% python3 -q
>>> import numpy as np
>>> np.set_printoptions(suppress=True, linewidth=100)
>>> rnd = lambda a: np.round(a, 3) + 0
>>> K = np.load("data.npy")
>>> K
array([[ -5,   1,  -7,  -6,   3],
       [-15,   3, -21, -18,   9],
       [ 10,  -2,  14,  12,  -6],
       [-10,   2, -14, -12,   6]])
>>> # rows and columns are dependent
>>> rank = np.linalg.matrix_rank(K)
>>> rank
np.int64(1)
>>> N = np.linalg.svd(K)[2][rank:].T
>>> [int(np.linalg.matrix_rank(K[:i])) for i in range(1, len(K) + 1)]
[1, 1, 1, 1]
>>> np.allclose(K @ N, 0)
True
>>> [int(np.linalg.matrix_rank(K[:, :j + 1])) for j in range(5)]
[1, 1, 1, 1, 1]
>>> np.linalg.matrix_rank(K.T @ K), np.linalg.matrix_rank(K @ K.T)
(np.int64(1), np.int64(1))
>>> print(N.shape)
(5, 4)
>>> Uu, sigma, Vt = np.linalg.svd(K)
>>> evecs = Vt[:(sigma > 1e-8).sum()]
>>> rng = np.random.default_rng(795)
>>> x0 = K[0] + -3 * K[3] + rng.integers(2) * np.eye(5)[2]
>>> x0
array([ 25.,  -5.,  36.,  30., -15.])
>>> np.allclose(evecs.T @ evecs @ x0, x0)
False
>>> print(rnd(np.diag(evecs.T @ evecs)))
[0.208 0.008 0.408 0.3   0.075]
>>> m1 = np.loadtxt("block3.csv", delimiter=",")
>>> rnd(m1)
array([[ 1.   ,  0.   ,  0.   ,  0.   ],
       [ 0.   ,  0.809,  0.   , -0.588],
       [ 0.   ,  0.   ,  1.   ,  0.   ],
       [ 0.   ,  0.588,  0.   ,  0.809]])
>>> u = np.array([1, 1, 0])
>>> np.polyval(u, m1[2])
array([0., 0., 2., 0.])
>>> rnd(np.correlate(m1[2], m1[1], "full"))
array([ 0.   ,  0.   , -0.588,  0.   ,  0.809,  0.   ,  0.   ])
>>> idx = rng.permutation(4)
>>> Y = m1[:, idx] * rng.choice([-1, 1], 4)
>>> rnd(Y)
array([[ 0.   , -1.   ,  0.   ,  0.   ],
       [-0.588,  0.   ,  0.   , -0.809],
       [ 0.   ,  0.   , -1.   ,  0.   ],
       [ 0.809,  0.   ,  0.   , -0.588]])
>>> Uu, _, Vt = np.linalg.svd(m1.T @ Y)
>>> rnd(np.linalg.lstsq(m1, Y)[0])
array([[ 0., -1.,  0.,  0.],
       [ 0.,  0.,  0., -1.],
       [ 0.,  0., -1.,  0.],
       [ 1.,  0.,  0.,  0.]])
>>> idx
array([3, 0, 2, 1])
>>> x0 = np.array([-2, 6, -3, 3])
>>> h1 = np.maximum(m1 @ x0, 0)
>>> rnd(np.maximum(m1 @ (3 * x0), 0))
array([ 0.   ,  9.272,  0.   , 17.861])
>>> rnd(np.maximum(m1 @ x0, 0) - np.maximum(-m1 @ x0, 0))
array([-2.   ,  3.091, -3.   ,  5.954])
>>> print(rnd(m1 * (h1 > 1e-9)[:, None]))
[[ 0.     0.     0.     0.   ]
 [ 0.     0.809  0.    -0.588]
 [ 0.     0.     0.     0.   ]
 [ 0.     0.588  0.     0.809]]
>>> Y = m1 + rng.integers(-2, 3, (4, 1)) @ rng.integers(-2, 3, (1, 4))
>>> rnd(Y)
array([[ 1.   ,  0.   ,  0.   ,  0.   ],
       [ 1.   , -0.191, -1.   ,  0.412],
       [-2.   ,  2.   ,  3.   , -2.   ],
       [ 2.   , -1.412, -2.   ,  2.809]])
>>> np.linalg.matrix_rank(Y - m1, tol=1e-8)
np.int64(1)
>>> x0 = np.array([8, 0, -3, 3])
>>> rnd(np.sort(np.abs(np.degrees(np.angle(np.linalg.eigvals(m1))))))
array([ 0.,  0., 36., 36.])
>>> rnd(np.linalg.inv(m1))
array([[ 1.   ,  0.   ,  0.   ,  0.   ],
       [ 0.   ,  0.809,  0.   ,  0.588],
       [ 0.   ,  0.   ,  1.   ,  0.   ],
       [ 0.   , -0.588,  0.   ,  0.809]])
>>> [p for p in range(1, 25) if np.allclose(np.linalg.matrix_power(m1, p), np.eye(4))]
[10, 20]
>>> rnd(np.abs(np.linalg.eigvals(m1)))
array([1., 1., 1., 1.])
>>> 4 - np.linalg.matrix_rank(m1 - np.eye(4), tol=1e-8)
np.int64(2)
>>> rnd(m1.T @ (m1 @ x0))
array([ 8.,  0., -3.,  3.])
>>> X = np.load("case2.npy")
>>> X
array([[ 12.883, -11.165,  -2.052,  10.254],
       [-17.762,  -4.365,   8.018,  -1.084],
       [-18.014,   3.66 ,   4.114,  -6.721],
       [  1.459,  17.208,  -3.514,   9.456],
       [ -0.788,   0.359, -15.264,  12.894],
       [ -4.25 ,  10.034,  14.151,   9.001],
       [-11.29 , -10.152,  12.486,   3.684],
       [-12.164,  -3.961, -14.804,   4.147],
       [ 12.248,   6.259,   3.466,  14.099],
       [ -8.277,   1.97 ,  17.322,   5.248],
       [ -2.178, -11.733, -10.621,  12.033],
       [ -9.435,  12.064,   1.177,  12.808],
       [ -3.872, -18.768,   5.42 ,   1.845],
       [ -3.326, -15.002,  11.177,   6.242]])
>>> gram = np.cov(X, rowvar=False)
>>> rnd(gram)
array([[ 87.764,  -0.135, -20.03 ,  41.114],
       [ -0.135, 118.199,  -0.885,  16.26 ],
       [-20.03 ,  -0.885, 109.05 , -21.314],
       [ 41.114,  16.26 , -21.314,  35.892]])
>>> rnd(np.corrcoef(X.T))
array([[ 1.   , -0.001, -0.205,  0.733],
       [-0.001,  1.   , -0.008,  0.25 ],
       [-0.205, -0.008,  1.   , -0.341],
       [ 0.733,  0.25 , -0.341,  1.   ]])
>>> print(rnd(np.corrcoef(X[:, 1], X[:, 0])[0, 1]))
-0.001
>>> rnd(np.polyfit(X[:, 1], X[:, 0], 1))
array([-0.001, -4.628])
